$ ipython --no-banner

In [1]: import numpy as np

In [2]: np.set_printoptions(precision=1, suppress=True, linewidth=140)

In [3]: u = np.array([4, 3, 4, 1, 4])

In [4]: m1 = u[np.abs(np.subtract.outer(np.arange(5), np.arange(5)))]

In [5]: m1
Out[5]: 
array([[4, 3, 4, 1, 4],
       [3, 4, 3, 4, 1],
       [4, 3, 4, 3, 4],
       [1, 4, 3, 4, 3],
       [4, 1, 4, 3, 4]])

In [6]: u = np.array([2, 0, 1, 1, 0])

In [7]: M2 = m1 + np.outer(u, np.eye(5)[3])

In [8]: np.linalg.matrix_rank(np.linalg.inv(M2) - np.linalg.inv(m1), tol=1e-8)
Out[8]: np.int64(1)

In [9]: M2
Out[9]: 
array([[4., 3., 4., 3., 4.],
       [3., 4., 3., 4., 1.],
       [4., 3., 4., 4., 4.],
       [1., 4., 3., 5., 3.],
       [4., 1., 4., 3., 4.]])

In [10]: K = np.load("layer19.npy")

In [11]: K
Out[11]: 
array([[ 0.7,  1.9, -0.3, -0.3, -1. ],
       [ 0.3, -0.1,  0.1, -0.5,  2.2],
       [-0.2, -1.5,  1. , -0.1,  0.1],
       [-0.7,  0.3, -1. , -1.7, -0.4],
       [ 0. ,  1.7, -0.5,  1.8,  0.6]])

In [12]: rng = np.random.default_rng(64)

In [13]: lab = rng.permutation(5)

In [14]: lab
Out[14]: array([0, 2, 1, 4, 3])

In [15]: M2 = K[lab][:, lab]

In [16]: np.sort(np.abs(np.linalg.eigvals(M2)))
Out[16]: array([0.8, 0.8, 2. , 2. , 2.6])

In [17]: Q, vecs = np.linalg.qr(K[:, :3])[0], np.linalg.qr(K[:, 3:])[0]

In [18]: sig = np.linalg.svd(Q.T @ vecs, compute_uv=False)

In [19]: sig
Out[19]: array([0.8, 0.2])

In [20]: (sig > 0.9).sum()
Out[20]: np.int64(0)

In [21]: np.degrees(np.arccos(sig.clip(0, 1)))
Out[21]: array([38. , 75.8])

In [22]: round(float(np.linalg.norm(Q @ Q.T - vecs @ vecs.T, 2)), 1)
Out[22]: 1.0

In [23]: X = np.array([[5, 0, 3],
    ...:     [0, 6, 3],
    ...:     [7, 0, 9],
    ...:     [0, 12, 0],
    ...:     [0, 7, 1],
    ...:     [0, 3, 1],
    ...:     [0, 3, 5],
    ...:     [7, 0, 7],
    ...:     [11, 0, 7],
    ...:     [7, 0, 3],
    ...:     [0, 3, 1],
    ...:     [5, 0, 7],
    ...:     [5, 0, 3],
    ...:     [0, 9, 1],
    ...:     [0, 5, 1],
    ...:     [3, 0, 3],
    ...:     [1, 0, 3],
    ...:     [13, 0, 9],
    ...:     [1, 0, 5]])

In [24]: lab = rng.permutation(3)

In [25]: M2 = X[:, lab] * rng.choice([-1, 1], 3)

In [26]: M2
Out[26]: 
array([[ 0,  3,  5],
       [ 6,  3,  0],
       [ 0,  9,  7],
       [12,  0,  0],
       [ 7,  1,  0],
       [ 3,  1,  0],
       [ 3,  5,  0],
       [ 0,  7,  7],
       [ 0,  7, 11],
       [ 0,  3,  7],
       [ 3,  1,  0],
       [ 0,  7,  5],
       [ 0,  3,  5],
       [ 9,  1,  0],
       [ 5,  1,  0],
       [ 0,  3,  3],
       [ 0,  3,  1],
       [ 0,  9, 13],
       [ 0,  5,  1]])

In [27]: left, _, VT = np.linalg.svd(X.T @ M2)

In [28]: np.round(np.linalg.lstsq(X, M2)[0], 1) + 0
Out[28]: 
array([[0., 0., 1.],
       [1., 0., 0.],
       [0., 1., 0.]])

In [29]: Xs = X - X.mean(axis=0)

In [30]: left, sig, VT = np.linalg.svd(Xs, full_matrices=False)

In [31]: np.abs(VT[0]).argmax()
Out[31]: np.int64(0)

In [32]: round((sig ** 2).sum() ** 2 / (sig ** 4).sum(), 1)
Out[32]: np.float64(1.5)

In [33]: np.round(Xs.mean(axis=0), 1) + 0
Out[33]: array([0., 0., 0.])

In [34]: sig
Out[34]: array([23.3, 10.3,  6.3])

In [35]: sig ** 2 / (sig ** 2).sum()
Out[35]: array([0.8, 0.2, 0.1])

In [36]: A = np.loadtxt("block16.csv", delimiter=",")

In [37]: A
Out[37]: 
array([[ -4.,   2.,   0.,  -5.],
       [-14.,   7.,   0., -10.],
       [  4.,  -2.,   0.,   5.],
       [  4.,  -2.,   0.,   5.]])

In [38]: round(np.linalg.det(A.T), 1)
Out[38]: np.float64(0.0)

In [39]: np.round(np.linalg.eigvals(A), 1) + 0
Out[39]: array([0., 5., 3., 0.])

In [40]: np.einsum("ij,ji->", A, A)
Out[40]: np.float64(34.0)

In [41]: round(np.linalg.det(2 * A), 1), np.round(np.linalg.det(A), 1)
Out[41]: (np.float64(0.0), np.float64(0.0))

In [42]: np.einsum("ii->", A)
Out[42]: np.float64(8.0)

In [43]: round(float(np.linalg.det(A[::-1])), 1)
Out[43]: 0.0

In [44]: left, sig, VT = np.linalg.svd(A)

In [45]: np.argmax(sig[:-1] / (sig[1:] + 1e-6)) + 1
Out[45]: np.int64(2)

In [46]: sig.round(1) + 0
Out[46]: array([21.7,  2.7,  0. ,  0. ])

In [47]: M2 = left[:, :2] @ np.diag(sig[:2]) @ VT[:2]

In [48]: round(np.linalg.norm(A - M2) / np.linalg.norm(A), 1)
Out[48]: np.float64(0.0)

In [49]: M2
Out[49]: 
array([[ -4.,   2.,   0.,  -5.],
       [-14.,   7.,   0., -10.],
       [  4.,  -2.,   0.,   5.],
       [  4.,  -2.,   0.,   5.]])

In [50]: np.linalg.matrix_rank(A, rtol=0.05)
Out[50]: np.int64(2)

In [51]: np.round(np.linalg.norm(A - M2, 2), 1), round(sig[2], 1)
Out[51]: (np.float64(0.0), np.float64(0.0))

In [52]: u = np.array([-2, 3, 0])

In [53]: np.cross(A[0, :3], A[1, :3])
Out[53]: array([0., 0., 0.])

In [54]: W0 = np.vander(np.arange(5) - 2, 4, increasing=True)

In [55]: W0
Out[55]: 
array([[ 1, -2,  4, -8],
       [ 1, -1,  1, -1],
       [ 1,  0,  0,  0],
       [ 1,  1,  1,  1],
       [ 1,  2,  4,  8]])

In [56]: M2 = W0[0, 0] * W0[1:] - np.outer(W0[1:, 0], W0[0])

In [57]: M2
Out[57]: 
array([[ 0,  1, -3,  7],
       [ 0,  2, -4,  8],
       [ 0,  3, -3,  9],
       [ 0,  4,  0, 16]])

In [58]: np.flatnonzero(~M2.round(6).any(axis=1))
Out[58]: array([], dtype=int64)

In [59]: np.linalg.matrix_rank(M2), np.linalg.matrix_rank(W0)
Out[59]: (np.int64(3), np.int64(4))

In [60]: np.linalg.eigvals(M2)
Out[60]: array([ 0. +0.j , 17.5+0.j , -1.3+1.1j, -1.3-1.1j])

In [61]: np.einsum("ij,ji->", M2, M2)
Out[61]: np.int64(309)

In [62]: round(np.linalg.det(2 * M2), 1), np.round(np.linalg.det(M2), 1)
Out[62]: (np.float64(0.0), np.float64(0.0))

In [63]: np.einsum("ii->", M2)
Out[63]: np.int64(15)

In [64]: M2 = np.c_[W0[:, :3] @ np.array([[1, 2, -1], [-3, 1, 1], [-1, 3, -3]]), np.array([0, 2, -3, 2, -1])]

In [65]: M2
Out[65]: 
array([[  3,  12, -15,   0],
       [  3,   4,  -5,   2],
       [  1,   2,  -1,  -3],
       [ -3,   6,  -3,   2],
       [ -9,  16, -11,  -1]])

In [66]: np.round(np.linalg.norm(np.linalg.qr(W0)[0].T @ M2, axis=0) ** 2 / ((M2 ** 2).sum(axis=0) + 1e-12), 1) + 0
Out[66]: array([1., 1., 1., 0.])

In [67]: np.round(np.linalg.norm(M2 - W0 @ np.linalg.lstsq(W0, M2)[0], axis=0), 1) + 0
Out[67]: array([0. , 0. , 0. , 4.2])

In [68]: M2 = np.array([[2, 2, 1], [1, 0, 0], [2, 0, 0], [0, 0, 2]])

In [69]: np.einsum("ik,kj->ij", W0, M2)
Out[69]: 
array([[  8,   2, -15],
       [  3,   2,  -1],
       [  2,   2,   1],
       [  5,   2,   3],
       [ 12,   2,  17]])

In [70]: np.einsum("ik,kj->ji", W0, M2)
Out[70]: 
array([[  8,   3,   2,   5,  12],
       [  2,   2,   2,   2,   2],
       [-15,  -1,   1,   3,  17]])

In [71]: M2.T @ W0.T
Out[71]: 
array([[  8,   3,   2,   5,  12],
       [  2,   2,   2,   2,   2],
       [-15,  -1,   1,   3,  17]])

In [72]: np.linalg.matrix_rank(np.vstack([W0, M2.T]))
Out[72]: np.int64(4)

In [73]: np.einsum("ij,ij->i", W0, W0)
Out[73]: array([85,  4,  1,  4, 85])

In [74]: np.vstack([W0, M2.T]).shape
Out[74]: (8, 4)

In [75]: W0 @ M2
Out[75]: 
array([[  8,   2, -15],
       [  3,   2,  -1],
       [  2,   2,   1],
       [  5,   2,   3],
       [ 12,   2,  17]])
